% python3 -q
>>> import numpy as np
>>> np.set_printoptions(suppress=True, linewidth=120)
>>> def rd(a):
...     return np.round(a, 3) + 0
... 
>>> m1 = np.load("layer4.npy")
>>> m1
array([[ 1, -2,  0,  3,  0,  3,  2,  3,  0,  1, -2,  2, -1,  2],
       [-1,  3, -1, -3,  3, -2, -1,  0, -2, -3, -3,  0,  3,  1],
       [ 2, -3, -2,  0, -2,  0,  0,  1, -2, -1, -3,  0, -3, -3],
       [ 3,  1, -2, -3,  1,  3, -1, -1,  1, -2,  0,  3,  3, -3],
       [-2, -2, -2, -2,  0, -3, -3,  2, -3,  2, -1,  3, -2,  0],
       [-3,  2,  2,  1,  1, -1, -2,  3,  1,  2, -2,  1, -3, -3],
       [ 1, -1, -2, -2, -3, -2,  0,  2,  2,  2,  1,  3, -3,  3]])
>>> t3 = np.stack([m1, 5 * m1, m1[::-1]])
>>> np.einsum("bij,cij->bc", t3, t3)
array([[  426,  2130,   127],
       [ 2130, 10650,   635],
       [  127,   635,   426]])
>>> t3.shape
(3, 7, 14)
>>> data = np.loadtxt("block4.csv", delimiter=",")
>>> data
array([[-0.3  , -0.6  , -0.5  ,  1.1  ,  0.3  ,  0.4  , -0.1  ,  0.2  , -0.3  , -0.7  , -0.6  ,  0.7  ,  0.8  ],
       [-0.4  , -1.1  ,  0.9  ,  0.3  , -0.8  ,  0.7  , -0.5  ,  0.5  , -0.1  , -0.3  ,  1.2  ,  0.5  ,  1.4  ],
       [ 1.1  ,  0.8  , -0.6  , -0.2  ,  1.4  ,  0.8  , -0.2  , -0.3  ,  1.6  , -1.   ,  0.6  ,  0.4  , -0.9  ],
       [-0.3  , -1.6  ,  0.3  , -0.1  , -0.2  , -0.3  ,  0.   ,  1.   , -2.1  , -0.6  ,  1.6  , -0.6  , -1.4  ],
       [-1.1  , -0.9  , -0.1  ,  0.2  , -1.1  , -0.2  , -0.7  , -1.   ,  1.   ,  0.5  , -0.1  ,  1.8  , -1.   ],
       [ 0.9  , -1.7  ,  1.1  , -0.2  , -0.1  , -0.1  , -0.7  , -0.1  ,  1.4  ,  1.4  ,  0.6  , -1.1  , -1.   ],
       [-1.22 , -0.822, -0.14 ,  0.16 , -1.069, -0.182, -0.691, -0.996,  0.996,  0.473, -0.163,  1.831, -0.933],
       [ 0.5  ,  0.   ,  1.1  , -0.6  , -1.8  ,  0.4  ,  0.9  , -0.4  , -1.7  ,  0.6  , -0.6  , -0.2  ,  1.3  ],
       [-1.8  , -1.7  ,  0.1  , -0.8  , -1.7  ,  0.8  ,  0.2  , -0.9  ,  0.6  , -1.   ,  0.4  ,  0.4  , -0.6  ]])
>>> r0 = np.array([3, 5, 1])
>>> np.cross(m1[5, :3], m1[4, :3])
array([  0, -10,  10])
>>> np.polyval(r0, m1[5])
array([13, 23, 23,  9,  9, -1,  3, 43,  9, 23,  3,  9, 13, 13])
>>> np.array([np.convolve(row, r0, "same") for row in m1])
array([[ -1,  -9,   7,  15,  12,  21,  22,  17,   6,  -1,  -3,   5,   3,   9],
       [  4,  11, -11,  -7,   6, -10,  -7,  -7, -19, -26, -18,   6,  18,   8],
       [  1, -19, -13,  -8, -10,  -2,   3,  -1, -12, -16, -16, -12, -24, -18],
       [ 18,   2, -18, -14,  11,  13,  -5,  -3,  -2,  -9,   7,  24,   9, -12],
       [-16, -18, -18, -12, -11, -24, -12,  -2,  -7,   4,   6,   8,  -7,  -2],
       [ -9,  13,  15,  10,   3, -10,  -2,  16,  14,   5,  -5,  -6, -23, -18],
       [  2, -10, -17, -21, -23, -13,   4,  16,  18,  15,  16,   7,  -3,  12]])
